$ ipython --no-banner

In [1]: import numpy as np

In [2]: np.set_printoptions(precision=1, suppress=True, linewidth=140, sign=" ")

In [3]: def tidy(a):
   ...:     return np.round(a, 1) + 0
   ...: 

In [4]: E = np.loadtxt("sample9.csv", delimiter=",")

In [5]: print(E)
[[ 0.  0. -4. -5. -3.]
 [ 0.  4.  0.  0.  0.]
 [ 0.  0.  0. -4.  0.]]

In [6]: r0 = np.array([5, 2, 2])

In [7]: print(np.array([np.convolve(row, r0, "same") for row in E]))
[[  0. -20. -33. -33. -16.]
 [ 20.   8.   8.   0.   0.]
 [  0.   0. -20.  -8.  -8.]]

In [8]: print(np.correlate(E[0], E[2], "full"))
[  0.   0.   0.  16.  20.  12.   0.   0.   0.]

In [9]: print(np.polyval(r0, E[0]))
[   2.    2.   74.  117.   41.]

In [10]: print(np.convolve(E[0], r0))
[  0.   0. -20. -33. -33. -16.  -6.]

In [11]: print(np.cross(E[0, :3], E[2, :3]))
[ 0. -0.  0.]

In [12]: Uu, s = np.linalg.svd(E)
Traceback (most recent call last):
  Cell In[12], line 1
    Uu, s = np.linalg.svd(E)
ValueError: too many values to unpack (expected 2)


In [13]: Uu, s, Vh = np.linalg.svd(E, full_matrices=False)

In [14]: print(tidy(s))
[ 7.7  4.   2.6]

In [15]: print(tidy(Uu.T @ Uu))
[[ 1.  0.  0.]
 [ 0.  1.  0.]
 [ 0.  0.  1.]]

In [16]: print(tidy(np.cumsum(s ** 2) / np.sum(s ** 2)))
[ 0.7  0.9  1. ]

In [17]: print(np.abs(Uu[:, 0]).round(6).argmax())
0

In [18]: other = E / np.sqrt((E ** 2).mean(axis=1, keepdims=True))

In [19]: print(tidy(other[2]))
[ 0.   0.   0.  -2.2  0. ]

In [20]: print(np.linalg.matrix_rank(E - E.mean(axis=1, keepdims=True)))
3

In [21]: print(tidy(E - E.mean(axis=1, keepdims=True)))
[[ 2.4  2.4 -1.6 -2.6 -0.6]
 [-0.8  3.2 -0.8 -0.8 -0.8]
 [ 0.8  0.8  0.8 -3.2  0.8]]

In [22]: print(tidy(np.linalg.norm(other, axis=1)))
[ 2.2  2.2  2.2]

In [23]: print(np.linalg.matrix_rank(other) == np.linalg.matrix_rank(E))
True

In [24]: m1 = np.array([[0, -7, 0], [0, 0, -5], [-5, 0, 0]])

In [25]: print(tidy(np.linalg.pinv(m1)))
[[ 0.   0.  -0.2]
 [-0.1  0.   0. ]
 [ 0.  -0.2  0. ]]

In [26]: print(m1 @ m1.T)
[[ 49   0   0]
 [  0  25   0]
 [  0   0  25]]

In [27]: W1 = np.array([[1, -2], [-2, 4], [-5, -3]])

In [28]: beta = np.array([-2, -4])

In [29]: H = np.maximum(m1 @ W1 + beta, 0)

In [30]: print(tidy((H > 0).mean(axis=0)))
[ 0.7  0.7]

In [31]: cent = np.array([[-3, 1], [-1, 2]])

In [32]: print(H @ cent)
[[-36  12]
 [-80  45]
 [ -6  12]]

In [33]: Uu, s, Vh = np.linalg.svd(m1, full_matrices=False)

In [34]: print(np.abs(Uu[:, 0]).round(6).argmax())
0

In [35]: print((s > 1e-8).sum())
3

In [36]: print(Uu.T @ Uu)
[[ 1.  0.  0.]
 [ 0.  1.  0.]
 [ 0.  0.  1.]]

In [37]: print(s)
[ 7.  5.  5.]

In [38]: cent = np.array([[5, 2, 2, 4], [3, -1, 1, 2], [-1, 5, 5, 3], [1, 0, -3, 4]])

In [39]: rng = np.random.default_rng(2152)

In [40]: W0 = (rng.random((14, 4)) < 0.25) @ cent

In [41]: print(W0)
[[ 0  0  0  0]
 [ 1  0 -3  4]
 [ 0  0  0  0]
 [ 4 -1 -2  6]
 [-1  5  5  3]
 [-1  5  5  3]
 [ 8  1  3  6]
 [-1  5  5  3]
 [ 1  0 -3  4]
 [ 0  0  0  0]
 [ 1  0 -3  4]
 [-1  5  5  3]
 [ 0  0  0  0]
 [-1  5  5  3]]

In [42]: # rows 0 and 2 are equal

In [43]: D = np.linalg.norm(W0[:, None] - W0[None], axis=-1)

In [44]: print(np.unravel_index(D.round(6).argmax(), D.shape))
(np.int64(3), np.int64(4))

In [45]: print(np.flatnonzero(D[11] < D.mean() / 2))
[  4   5   7  11  13]

In [46]: print(tidy(D[11]))
[  7.7   9.7   7.7  10.9   0.    0.   10.5   0.    9.7   7.7   9.7   0.    7.7   0. ]

In [47]: print(D.mean(axis=1).argmax())
6

In [48]: print(np.linalg.matrix_rank(D ** 2))
5

In [49]: K = np.array([[4, 1, 4, 1], [5, 1, 5, 1], [4, 1, 4, 1], [5, 1, 5, 1]])

In [50]: hat = np.triu(np.array([[3, 3, 1, -3], [0, -2, -3, -3], [1, -1, 3, -3], [-2, -2, 2, -2]]), 1) + np.eye(4)

In [51]: other = hat @ K @ np.linalg.inv(hat)

In [52]: print(tidy(np.poly(other)))
[  1. -10.  -4.   0.   0.]

In [53]: print(tidy(np.linalg.det(other)))
0.0

In [54]: other = K[0, 0] * K[1:] - np.outer(K[1:, 0], K[0])

In [55]: print(other)
[[ 0 -1  0 -1]
 [ 0  0  0  0]
 [ 0 -1  0 -1]]

In [56]: print(tidy(K[:, 0] / K[0, 0]))
[ 1.   1.2  1.   1.2]

In [57]: print(np.linalg.matrix_rank(other), np.linalg.matrix_rank(K))
1 2

In [58]: print(np.linalg.lstsq(K[:-1].T, K[-1])[2])
2

In [59]: print(tidy(np.trace(np.linalg.pinv(K) @ K)))
2.0

In [60]: print(np.abs(np.diag(np.linalg.qr(K)[1])) > 1e-9)
[ True  True False False]

In [61]: X = np.load("run12.npy")

In [62]: print(X)
[[  6   4   6   6]
 [  4   0   4   8]
 [  6   4  10   6]
 [  6   8   6   0]]

In [63]: # symmetric

In [64]: other = X / np.sqrt((X ** 2).mean(axis=1, keepdims=True))

In [65]: print(tidy(np.linalg.norm(other, axis=1)))
[ 2.  2.  2.  2.]

In [66]: print(tidy(other[1]))
[ 0.8  0.   0.8  1.6]

In [67]: print(np.linalg.matrix_rank(X - X.mean(axis=1, keepdims=True)))
3

In [68]: print(np.allclose(X @ X.T, X.T @ X))
True

In [69]: print((X + X.T) / 2)
[[  6.   4.   6.   6.]
 [  4.   0.   4.   8.]
 [  6.   4.  10.   6.]
 [  6.   8.   6.   0.]]

In [70]: print(tidy(np.sort(np.abs(np.linalg.eigvals(X)))))
[  0.    2.6   8.3  21.7]

In [71]: print(tidy(np.abs(np.linalg.eigvals(X)).max()))
21.7

In [72]: print(X @ X)
[[ 124   96  148  104]
 [  96   96  112   48]
 [ 148  112  188  128]
 [ 104   48  128  136]]

In [73]: print(np.trace(X))
16
